$ python -q
>>> import numpy as np
>>> np.set_printoptions(suppress=True, linewidth=200)
>>> feats = np.load("out15.npy")
>>> feats
array([[-2, -2,  0,  1,  1,  0],
       [-2, -2, -2,  0,  1,  1],
       [ 0, -2, -2, -2,  0,  1],
       [ 1,  0, -2, -2, -2,  0],
       [ 1,  1,  0, -2, -2, -2],
       [ 0,  1,  1,  0, -2, -2]])
>>> # symmetric, so the eigenvalues are real
>>> T = np.stack([feats, -2 * feats, feats[::-1]])
>>> np.round(np.linalg.norm(T, axis=(1, 2)), 2)
array([ 8.6, 17.2,  8.6])
>>> T.shape
(3, 6, 6)
>>> T.sum(axis=0)
array([[ 2,  3,  1, -1, -3, -2],
       [ 3,  3,  2, -2, -3, -3],
       [ 1,  2,  0,  0, -2, -1],
       [-1, -2,  0,  0,  2,  1],
       [-3, -3, -2,  2,  3,  3],
       [-2, -3, -1,  1,  3,  2]])
>>> round(np.linalg.eigvalsh(feats).min(), 2)
np.float64(-6.3)
>>> np.trace(feats)
np.int64(-12)
>>> feats @ feats
array([[10,  9,  2, -6, -8, -4],
       [ 9, 14,  9,  0, -8, -8],
       [ 2,  9, 13,  8,  0, -6],
       [-6,  0,  8, 13,  9,  2],
       [-8, -8,  0,  9, 14,  9],
       [-4, -8, -6,  2,  9, 10]])
>>> np.round(np.sort(np.abs(np.linalg.eigvals(feats))), 2)
array([0.14, 0.68, 1.16, 2.61, 5.07, 6.3 ])
>>> (feats + feats.T) / 2
array([[-2., -2.,  0.,  1.,  1.,  0.],
       [-2., -2., -2.,  0.,  1.,  1.],
       [ 0., -2., -2., -2.,  0.,  1.],
       [ 1.,  0., -2., -2., -2.,  0.],
       [ 1.,  1.,  0., -2., -2., -2.],
       [ 0.,  1.,  1.,  0., -2., -2.]])
>>> np.linalg.matrix_power(feats, 4)
array([[ 301,  330,  103, -202, -354, -248],
       [ 330,  486,  309,  -70, -368, -354],
       [ 103,  309,  354,  184,  -70, -202],
       [-202,  -70,  184,  354,  309,  103],
       [-354, -368,  -70,  309,  486,  330],
       [-248, -354, -202,  103,  330,  301]])
>>> F = np.loadtxt("layer12.csv", delimiter=",")
>>> F
array([[ 0.1 , -0.3 , -0.2 , -1.4 , -0.4 ,  0.6 , -1.1 , -0.7 ,  1.2 ,  1.8 ,  0.2 , -1.5 ],
       [-0.8 ,  1.3 , -0.3 , -0.3 , -1.6 ,  0.9 ,  0.  , -0.1 ,  1.9 ,  1.7 , -1.7 , -3.8 ],
       [ 1.11,  0.81, -0.22, -1.25,  1.85,  0.81,  0.73, -0.25, -0.7 ,  0.65, -0.68, -0.22],
       [ 1.1 ,  0.4 , -0.1 , -1.2 ,  1.7 ,  0.8 ,  1.  , -0.1 , -0.4 ,  0.  , -0.4 , -0.7 ],
       [-0.5 , -1.  ,  0.8 , -1.  ,  0.7 ,  0.5 , -0.3 , -0.3 , -1.7 , -1.3 , -1.  , -0.7 ]])
>>> M2 = F / np.sqrt((F ** 2).mean(axis=1, keepdims=True))
>>> M2[2].round(2)
array([ 1.24,  0.91, -0.25, -1.4 ,  2.07,  0.91,  0.82, -0.28, -0.78,  0.73, -0.76, -0.25])
>>> np.linalg.matrix_rank(M2) == np.linalg.matrix_rank(F)
np.True_
>>> np.linalg.matrix_rank(F - F.mean(axis=1, keepdims=True))
np.int64(5)
>>> def softmax(z):
...     e = np.exp(z - z.max(axis=-1, keepdims=True))
...     return e / e.sum(axis=-1, keepdims=True)
... 
>>> np.round(softmax(10 * F[4]), 2) + 0
array([0.  , 0.  , 0.71, 0.  , 0.26, 0.04, 0.  , 0.  , 0.  , 0.  , 0.  , 0.  ])
>>> np.round(softmax(F[4]), 2)
array([0.06, 0.04, 0.22, 0.04, 0.2 , 0.16, 0.07, 0.07, 0.02, 0.03, 0.04, 0.05])
>>> S = F @ F.T / np.sqrt(12)
>>> np.round(softmax(S + np.triu(np.full(S.shape, -np.inf), 1)), 2)
array([[1.  , 0.  , 0.  , 0.  , 0.  ],
       [0.01, 0.99, 0.  , 0.  , 0.  ],
       [0.08, 0.06, 0.86, 0.  , 0.  ],
       [0.05, 0.05, 0.46, 0.44, 0.  ],
       [0.03, 0.02, 0.09, 0.11, 0.76]])
>>> softmax(S).round(6).argmax(axis=1)
array([1, 1, 2, 2, 4])
>>> np.round(softmax(S), 2) + 0
array([[0.43, 0.52, 0.02, 0.02, 0.01],
       [0.01, 0.99, 0.  , 0.  , 0.  ],
       [0.05, 0.03, 0.51, 0.35, 0.06],
       [0.05, 0.05, 0.42, 0.4 , 0.09],
       [0.03, 0.02, 0.09, 0.11, 0.76]])
